$ ipython --no-banner

In [1]: import numpy as np

In [2]: np.set_printoptions(precision=1, suppress=True, linewidth=200)

In [3]: def tidy(a):
   ...:     return np.round(a, 1) + 0
   ...: 

In [4]: X = np.load("x.npy")

In [5]: X
Out[5]: 
array([[-1.1, -0.1, -0.4],
       [-1.3,  0.6,  1.7],
       [ 0.8, -0.8, -2.4],
       [ 1.3,  0.6,  1.8],
       [-1.3, -0.4, -1.3],
       [-1.4, -1. , -2.8],
       [ 2.3, -0.4, -1.3],
       [ 1.3,  0.4,  1.2],
       [ 0.2,  1.6,  4.6],
       [ 1.9,  1.5,  4.5],
       [ 0. , -0.5, -1.4],
       [ 1.7, -1.1, -3.5],
       [-1.8,  1.7,  5.2],
       [-1.2,  0.2,  0.6],
       [ 0.2,  2.3,  7. ],
       [ 1.7,  0.1,  0.2],
       [-2.3,  1.6,  4.9],
       [-0.8,  0.2,  0.7],
       [-0.6, -0.4, -1.4],
       [-0.4,  0.3,  0.9],
       [ 2. ,  0. , -0.1],
       [-3. ,  0.2,  0.8],
       [ 0.3, -1.4, -4.2],
       [-0.8,  0.7,  2.2],
       [-0.5, -0.5, -1.5],
       [ 0.4,  0.6,  1.7],
       [-0.2, -2.4, -7.2],
       [ 1.1, -0.3, -1. ],
       [-1.1,  0.7,  2.3],
       [ 0.5,  0. ,  0. ]])

In [6]: [round(float(x), 1) for x in np.linalg.svd(X, compute_uv=False)[:3]]
Out[6]: [17.4, 7.2, 0.2]

In [7]: print(tidy(np.linalg.norm(X, 2) / np.linalg.norm(X)))
0.9

In [8]: tidy(np.abs(np.linalg.svd(X)[2][-1]))
Out[8]: array([0. , 0.9, 0.3])

In [9]: np.argsort(-np.linalg.norm(X, axis=0).round(6), kind="stable")[:3]
Out[9]: array([2, 0, 1])

In [10]: print(round(np.log10(np.linalg.cond(X))))
2

In [11]: Uu, sigma, VT = np.linalg.svd(X)

In [12]: np.argmax(sigma[:-1] / (sigma[1:] + 1e-6)) + 1
Out[12]: np.int64(2)

In [13]: A2 = Uu[:, :2] @ np.diag(sigma[:2]) @ VT[:2]

In [14]: tidy(np.abs(X - A2).max())
Out[14]: np.float64(0.1)

In [15]: np.linalg.matrix_rank(A2)
Out[15]: np.int64(2)

In [16]: tidy(np.linalg.norm(X - A2) / np.linalg.norm(X))
Out[16]: np.float64(0.0)

In [17]: E = np.loadtxt("layer19.csv", delimiter=",")

In [18]: E
Out[18]: 
array([[ 0., -2., -2.,  5.,  3.,  0.],
       [ 2.,  0.,  0.,  1.,  4., -1.],
       [ 2.,  0.,  0., -5.,  6., -2.],
       [-5., -1.,  5.,  0.,  3.,  2.],
       [-3., -4., -6., -3.,  0., -1.],
       [ 0.,  1.,  2., -2.,  1.,  0.]])

In [19]: Q, V = np.linalg.qr(E[:, :3])[0], np.linalg.qr(E[:, 3:])[0]

In [20]: sigma = np.linalg.svd(Q.T @ V, compute_uv=False)

In [21]: tidy(np.degrees(np.arccos(sigma.clip(0, 1))))
Out[21]: array([ 3.1,  4.8, 88.3])

In [22]: tidy(np.linalg.norm(Q @ Q.T - V @ V.T, 2))
Out[22]: np.float64(1.0)

In [23]: (sigma > 0.9).sum()
Out[23]: np.int64(2)

In [24]: tidy(np.linalg.norm(E, 2) / np.linalg.norm(E))
Out[24]: np.float64(0.6)

In [25]: feats = np.load("sample3.npy")

In [26]: tidy(feats)
Out[26]: 
array([[ 0.9,  0.3,  0.2],
       [ 0.3, -0.4, -0.9],
       [ 0.2, -0.9,  0.5]])

In [27]: x0 = np.array([1, 0, 2])

In [28]: tidy(np.linalg.norm(x0)), tidy(np.linalg.norm(feats @ x0))
Out[28]: (np.float64(2.2), np.float64(2.2))

In [29]: tidy(np.abs(np.linalg.eigvals(feats)))
Out[29]: array([1., 1., 1.])

In [30]: 3 - np.linalg.matrix_rank(feats - np.eye(3), tol=1e-8)
Out[30]: np.int64(2)

In [31]: tidy(feats.T @ (feats @ x0))
Out[31]: array([1., 0., 2.])

In [32]: [p for p in range(1, 25) if np.allclose(np.linalg.matrix_power(feats, p), np.eye(3))]
Out[32]: [2, 4, 6, 8, 10, 12, 14, 16, 18, 20, 22, 24]

In [33]: x0 = np.array([1, 3, 3])

In [34]: target = feats @ x0

In [35]: b, lr = np.zeros(3), 1 / np.linalg.norm(feats, 2) ** 2

In [36]: for i in range(60):
    ...:     b -= lr * feats.T @ (feats @ b - target)
    ...:     if i % 10 == 0: print(i, round(np.linalg.norm(feats @ b - target), 1))
    ...: 
0 0.0
10 0.0
20 0.0
30 0.0
40 0.0
50 0.0

In [37]: print(tidy(np.linalg.cond(feats)))
1.0

In [38]: print(tidy(b))
[1. 3. 3.]

In [39]: rng = np.random.default_rng(425817)

In [40]: idx = rng.permutation(3)

In [41]: print(idx)
[2 0 1]

In [42]: A2 = feats[idx][:, idx]

In [43]: tidy(np.sort(np.abs(np.linalg.eigvals(A2))))
Out[43]: array([1., 1., 1.])

In [44]: print(np.allclose(A2, feats))
False

In [45]: Q = feats.astype(float).copy()

In [46]: for j in range(3):
    ...:     Q[:, j] -= Q[:, :j] @ (Q[:, :j].T @ Q[:, j])
    ...:     Q[:, j] /= np.linalg.norm(Q[:, j])
    ...: 

In [47]: print(tidy(Q))
[[ 0.9  0.3  0.2]
 [ 0.3 -0.4 -0.9]
 [ 0.2 -0.9  0.5]]

In [48]: tidy(Q.T @ feats)
Out[48]: 
array([[1., 0., 0.],
       [0., 1., 0.],
       [0., 0., 1.]])

In [49]: m1 = np.load("data.npy")

In [50]: print(tidy(m1))
[[0.7 0.  0.  0.3]
 [0.2 0.2 0.2 0.2]
 [0.  0.5 0.5 0. ]
 [0.  0.3 0.3 0.3]]

In [51]: print(tidy(np.linalg.matrix_power(m1, 2)))
[[0.4 0.1 0.1 0.3]
 [0.2 0.3 0.3 0.2]
 [0.1 0.4 0.4 0.1]
 [0.1 0.4 0.4 0.2]]

In [52]: tidy(np.linalg.matrix_power(m1, 100))
Out[52]: 
array([[0.2, 0.3, 0.3, 0.2],
       [0.2, 0.3, 0.3, 0.2],
       [0.2, 0.3, 0.3, 0.2],
       [0.2, 0.3, 0.3, 0.2]])

In [53]: p = np.eye(4)[3]

In [54]: for _ in range(5):
    ...:     p = p @ m1
    ...:     print(p.round(1))
    ...: 
[0.  0.3 0.3 0.3]
[0.1 0.4 0.4 0.2]
[0.1 0.3 0.3 0.2]
[0.2 0.3 0.3 0.2]
[0.2 0.3 0.3 0.2]

In [55]: A2 = np.array([[1, 2], [1, 3], [4, 4], [4, 2]])

In [56]: tidy(np.einsum("ik,kj->ij", m1, A2))
Out[56]: 
array([[2. , 2. ],
       [2.5, 2.8],
       [2.5, 3.5],
       [3. , 3. ]])

In [57]: tidy(m1 @ A2)
Out[57]: 
array([[2. , 2. ],
       [2.5, 2.8],
       [2.5, 3.5],
       [3. , 3. ]])

In [58]: np.vstack([m1, A2.T]).shape
Out[58]: (6, 4)

In [59]: print(tidy(np.einsum("ij,ij->i", m1, m1)))
[0.6 0.2 0.5 0.3]

In [60]: Uu, sigma, VT = np.linalg.svd(m1)

In [61]: V = VT[:(sigma > 1e-8).sum()]

In [62]: x0 = m1[1] + 4 * m1[3] + rng.integers(2) * np.eye(4)[2]

In [63]: tidy(x0)
Out[63]: array([0.2, 1.6, 2.6, 1.6])

In [64]: np.allclose(V.T @ V @ x0, x0)
Out[64]: False

In [65]: print(np.linalg.matrix_rank(np.vstack([m1, x0])))
4

In [66]: tidy(np.linalg.norm(x0 - V.T @ V @ x0))
Out[66]: np.float64(0.7)
